% ipython --no-banner

In [1]: import numpy as np

In [2]: np.set_printoptions(precision=3, suppress=True, linewidth=200, sign=" ")

In [3]: tidy = lambda a: np.round(a, 3) + 0

In [4]: E = np.load("mat.npy")

In [5]: E
Out[5]: 
array([[ 0,  1,  0,  0,  0,  0,  0,  0],
       [ 0,  0,  0,  0,  0,  0,  0,  0],
       [ 2,  0,  0,  0,  0,  0,  0,  0],
       [ 0,  0,  1,  0,  0,  0,  0,  0],
       [ 0,  0,  0,  0,  0,  0,  0,  1],
       [ 0,  0,  0,  0,  0,  0,  0,  0],
       [ 0,  0,  0,  0,  0,  0,  0,  0],
       [ 0,  0,  0,  0,  0,  0,  0,  0]])

In [6]: # null space of dimension 4

In [7]: f = np.array([8, 4])

In [8]: np.polyval(f, E[1])
Out[8]: array([ 4,  4,  4,  4,  4,  4,  4,  4])

In [9]: np.correlate(E[1], E[6], "full")
Out[9]: array([ 0,  0,  0,  0,  0,  0,  0,  0,  0,  0,  0,  0,  0,  0,  0])

In [10]: np.array([np.convolve(row, f, "same") for row in E])
Out[10]: 
array([[  0,   8,   4,   0,   0,   0,   0,   0],
       [  0,   0,   0,   0,   0,   0,   0,   0],
       [ 16,   8,   0,   0,   0,   0,   0,   0],
       [  0,   0,   8,   4,   0,   0,   0,   0],
       [  0,   0,   0,   0,   0,   0,   0,   8],
       [  0,   0,   0,   0,   0,   0,   0,   0],
       [  0,   0,   0,   0,   0,   0,   0,   0],
       [  0,   0,   0,   0,   0,   0,   0,   0]])

In [11]: np.linalg.matrix_rank(E, rtol=0.1)
Out[11]: np.int64(4)

In [12]: [round(float(x), 3) for x in np.linalg.svd(E, compute_uv=False)[:3]]
Out[12]: [2.0, 1.0, 1.0]
